$ python -q
>>> import numpy as np
>>> np.set_printoptions(suppress=True, linewidth=100)
>>> def tidy(a):
...     return np.round(a, 1) + 0
... 
>>> data = np.array([[5, 0, 1, 9, 0, 3, 5, 7],
...     [2, 4, 0, 4, 8, 7, 9, 4],
...     [7, 8, 9, 8, 5, 0, 8, 1],
...     [3, 1, 0, 1, 3, 1, 0, 3],
...     [5, 6, 4, 1, 2, 9, 6, 2],
...     [9, 1, 5, 1, 1, 4, 6, 9],
...     [2, 4, 2, 5, 6, 4, 2, 1],
...     [6, 7, 0, 2, 0, 3, 1, 2]])
>>> other = data / np.sqrt((data ** 2).mean(axis=1, keepdims=True))
>>> tidy(other[7])
array([1.7, 2. , 0. , 0.6, 0. , 0.8, 0.3, 0.6])
>>> np.linalg.matrix_rank(data - data.mean(axis=1, keepdims=True))
np.int64(7)
>>> x0 = np.array([0, 3, 2, 4, 2, 1, 0, 5])
>>> y = data @ x0
>>> beta, lr = np.zeros(8), 1 / np.linalg.norm(data, 2) ** 2
>>> for i in range(40):
...     beta -= lr * data.T @ (data @ beta - y)
...     if i % 10 == 0: print(i, round(np.linalg.norm(data @ beta - y), 1))
... 
0 23.7
10 12.8
20 8.1
30 5.8
>>> tidy(beta)
array([2.4, 1.3, 0.7, 3.9, 2.1, 1. , 1.4, 2.5])
>>> print(tidy(np.linalg.cond(data)))
148.5
>>> rng = np.random.default_rng(18)
>>> lab = rng.permutation(8)
>>> other = data[:, lab] * rng.choice([-1, 1], 8)
>>> other
array([[1, 5, 5, 0, 3, 0, 7, 9],
       [0, 9, 2, 8, 7, 4, 4, 4],
       [9, 8, 7, 5, 0, 8, 1, 8],
       [0, 0, 3, 3, 1, 1, 3, 1],
       [4, 6, 5, 2, 9, 6, 2, 1],
       [5, 6, 9, 1, 4, 1, 9, 1],
       [2, 2, 2, 6, 4, 4, 1, 5],
       [0, 1, 6, 0, 3, 7, 2, 2]])
>>> U, _, Vh = np.linalg.svd(data.T @ other)
>>> tidy(np.linalg.lstsq(data, other)[0])
array([[0., 0., 1., 0., 0., 0., 0., 0.],
       [0., 0., 0., 0., 0., 1., 0., 0.],
       [1., 0., 0., 0., 0., 0., 0., 0.],
       [0., 0., 0., 0., 0., 0., 0., 1.],
       [0., 0., 0., 1., 0., 0., 0., 0.],
       [0., 0., 0., 0., 1., 0., 0., 0.],
       [0., 1., 0., 0., 0., 0., 0., 0.],
       [0., 0., 0., 0., 0., 0., 1., 0.]])
>>> tidy(U @ Vh)
array([[0., 0., 1., 0., 0., 0., 0., 0.],
       [0., 0., 0., 0., 0., 1., 0., 0.],
       [1., 0., 0., 0., 0., 0., 0., 0.],
       [0., 0., 0., 0., 0., 0., 0., 1.],
       [0., 0., 0., 1., 0., 0., 0., 0.],
       [0., 0., 0., 0., 1., 0., 0., 0.],
       [0., 1., 0., 0., 0., 0., 0., 0.],
       [0., 0., 0., 0., 0., 0., 1., 0.]])
>>> lab
array([2, 6, 0, 4, 5, 1, 7, 3])
>>> np.linalg.cond(other) > 100
np.True_
>>> np.linalg.matrix_rank(other, rtol=0.1)
np.int64(7)
>>> tidy(np.abs(np.linalg.svd(other)[2][-1]))
array([0.2, 0.1, 0.6, 0.1, 0.1, 0.4, 0.6, 0. ])
>>> print(np.argsort(-np.linalg.norm(other, axis=0).round(6), kind="stable")[:3])
[1 2 7]
>>> W0 = np.load("x.npy")
>>> print(W0)
[[0 0 1 0 0]
 [0 1 0 0 0]
 [0 0 0 1 0]
 [0 0 0 0 1]
 [1 0 0 0 0]]
>>> r0 = np.array([1, 1, -2, 2, 2])
>>> other = W0 + np.outer(r0, np.eye(5)[3])
>>> np.linalg.matrix_rank(np.linalg.inv(other) - np.linalg.inv(W0), tol=1e-8)
np.int64(1)
>>> print(np.linalg.matrix_rank(other - W0))
1
>>> W0.sum(axis=1)
array([1, 1, 1, 1, 1])
>>> print(W0 @ np.ones(5))
[1. 1. 1. 1. 1.]
>>> pr = np.eye(5)[3]
>>> for _ in range(5):
...     pr = pr @ W0
...     print(pr.round(1))
... 
[0. 0. 0. 0. 1.]
[1. 0. 0. 0. 0.]
[0. 0. 1. 0. 0.]
[0. 0. 0. 1. 0.]
[0. 0. 0. 0. 1.]
>>> ang = np.radians(90)
>>> Rm = np.eye(5)
>>> Rm[1, 1] = Rm[3, 3] = np.cos(ang)
>>> Rm[1, 3], Rm[3, 1] = -np.sin(ang), np.sin(ang)
>>> print(tidy(Rm))
[[ 1.  0.  0.  0.  0.]
 [ 0.  0.  0. -1.  0.]
 [ 0.  0.  1.  0.  0.]
 [ 0.  1.  0.  0.  0.]
 [ 0.  0.  0.  0.  1.]]
>>> other = W0 @ Rm.T
>>> np.allclose(np.linalg.norm(W0, axis=1), np.linalg.norm(other, axis=1))
True
>>> tidy(other)
array([[ 0.,  0.,  1.,  0.,  0.],
       [ 0.,  0.,  0.,  1.,  0.],
       [ 0., -1.,  0.,  0.,  0.],
       [ 0.,  0.,  0.,  0.,  1.],
       [ 1.,  0.,  0.,  0.,  0.]])
>>> tidy(np.linalg.det(Rm)), np.trace(Rm)
(np.float64(1.0), np.float64(3.0))
>>> print(np.abs(other - W0).max(axis=0))
[0. 1. 0. 1. 0.]
>>> tidy(np.linalg.pinv(W0))
array([[0., 0., 0., 0., 1.],
       [0., 1., 0., 0., 0.],
       [1., 0., 0., 0., 0.],
       [0., 0., 1., 0., 0.],
       [0., 0., 0., 1., 0.]])
>>> tidy(np.linalg.svd(W0, compute_uv=False))
array([1., 1., 1., 1., 1.])
>>> r0 = np.array([1, -2])
>>> np.convolve(W0[0], r0)
array([ 0,  0,  1, -2,  0,  0])
>>> J = np.load("out17.npy")
>>> J
array([[-0.7,  0.5,  0. ,  0.9, -1.1, -2.2,  0.5,  0.1],
       [ 0.6,  0.1,  1. , -0.5, -0.1, -0.2, -1.3,  0.4],
       [ 0. ,  0.6,  1.4,  0.6, -1.1, -2.1,  0.2,  1.6],
       [-0.1,  0.5,  0.6,  0.5, -0.9, -1.9,  0.5, -1.1],
       [-0.2,  1. ,  0. , -1. ,  1. ,  2.1,  0.3,  0.5],
       [ 1.3,  0.7, -0.9, -1. , -0.2, -0.4,  0.6, -0.8],
       [-0.4,  0.9, -0.6,  1.1,  0.7,  1.3, -0.6, -0.6],
       [-0.1, -2.8, -0.5,  2.3,  0.2,  0.3,  1.6, -1.5],
       [-2.6, -0.9, -0.8, -0.1, -2.1, -4.1, -1. , -0.5],
       [ 0.6, -1.4, -0.9,  1.8, -0.2, -0.4, -0.6, -0.8],
       [-1.2,  0.1,  0.4, -0.4,  0.5,  0.9,  0. ,  1.2],
       [-0.3, -1.4, -1. , -0.4, -1.2, -2.3, -1.8,  0.3],
       [-0.1, -1. , -1.7, -1.8,  1.6,  3.3,  0.4,  1.2],
       [-0.2, -0.6, -0.4, -0.7, -1.5, -2.9,  1. , -1. ],
       [-1.3, -0.6,  0.1, -2.3, -1. , -1.9, -0.6,  1.1],
       [-2.7,  0.4, -0.9, -0.9,  1.2,  2.5, -0.8,  0.7],
       [-0.5,  0.5,  0.5, -1.1, -1.1, -2.2, -0.2, -2.1],
       [ 1.1,  0.3, -0.8,  0.6, -0.8, -1.5, -0.4,  0.3],
       [-0.6,  1.4, -0.5,  0.3,  1.2,  2.4, -0.4,  0.6],
       [-0.9,  0.3,  0.1,  1.8, -0.4, -0.8,  0.8, -0.4],
       [-0.9,  1.3,  0.9,  0.9,  0.1,  0. ,  0.6, -1.7],
       [-0.3, -1.3,  0.4, -1.9,  1.5,  2.9, -0.9, -0.5],
       [-0.4, -2.2,  1.3, -1. ,  2.5,  5.1, -2.9,  1.3],
       [ 2.3,  0.6, -0.2,  0.6, -0.5, -1.2,  0.3,  0.1],
       [ 0.1,  0.6,  1.7,  2.6, -0.3, -0.5,  0.2,  0.7],
       [ 0.9, -0.3,  0.6,  0. , -0.3, -0.5,  1.7, -0.1],
       [ 0.1,  1.3,  0.5, -1.6, -0.3, -0.6,  0.4, -1.2],
       [ 0.9,  0.2, -0.4, -0.2, -0.1, -0.2, -1.7,  1.8],
       [-0.8, -0.2, -0.5,  0.7, -0.1, -0.3,  1.1, -0.5],
       [ 0.6, -0.1,  0. , -2.2,  0.7,  1.5,  1.6,  0.6],
       [-0.3, -0.4, -1.3,  0.3, -0.9, -1.8,  1.1,  1. ],
       [-0.5,  0.4,  0.6, -0.6, -1.1, -2. , -1. ,  0.2],
       [ 0.1,  1.3, -0.4, -2. , -0.2, -0.3,  1.4, -0.5],
       [-1.8, -0.2, -0.8,  0.9, -0.1, -0.1, -0.9, -0.7],
       [-1. ,  0. , -1. ,  0.9,  0.7,  1.4,  2.8,  3.3],
       [-2.7,  0.8, -0.9,  0.2, -0.9, -1.9,  0.6, -1.2],
       [-0.2,  1.4, -0.3, -1.4,  0.5,  1. , -0.5, -1.5],
       [-0.6,  2. , -0.9,  1.1, -1.4, -2.9,  0.8,  0.6],
       [-0.6,  0.7, -1.5, -0.1,  1.5,  3.2,  1.3,  0.1],
       [-0.1,  0.4,  0.8,  1.4,  0.8,  1.6, -0.3,  0.5],
       [ 0.5,  2.1,  1.3,  0.2,  0. ,  0. ,  0.7,  0. ],
       [-0.2,  0.3, -1.6, -2.6,  1.5,  2.9, -0.1, -2.4],
       [-1.1, -0.6, -1.2,  0.5,  0.8,  1.7,  0.8, -1.8]])
>>> print(tidy(np.linalg.norm(J, 1)), tidy(np.linalg.norm(J, np.inf)))
69.3 16.7
>>> tidy(np.linalg.norm(J, axis=0))
array([ 6.8,  6.7,  5.8,  8.2,  6.5, 13.1,  7.1,  7.5])
>>> tidy(np.linalg.norm(J, 2))
np.float64(14.9)
>>> tidy(np.linalg.norm(J, "nuc"))
np.float64(56.1)
>>> tidy(np.linalg.norm(J) ** 2 / np.linalg.norm(J, 2) ** 2)
np.float64(2.3)
>>> tidy(np.linalg.norm(J[38] - J[31]))
np.float64(6.6)
>>> tidy(np.linalg.norm(J[38], 1)), tidy(np.linalg.norm(J[38], np.inf))
(np.float64(9.0), np.float64(3.2))
>>> np.linalg.norm(J, axis=1).argmax()
np.int64(22)
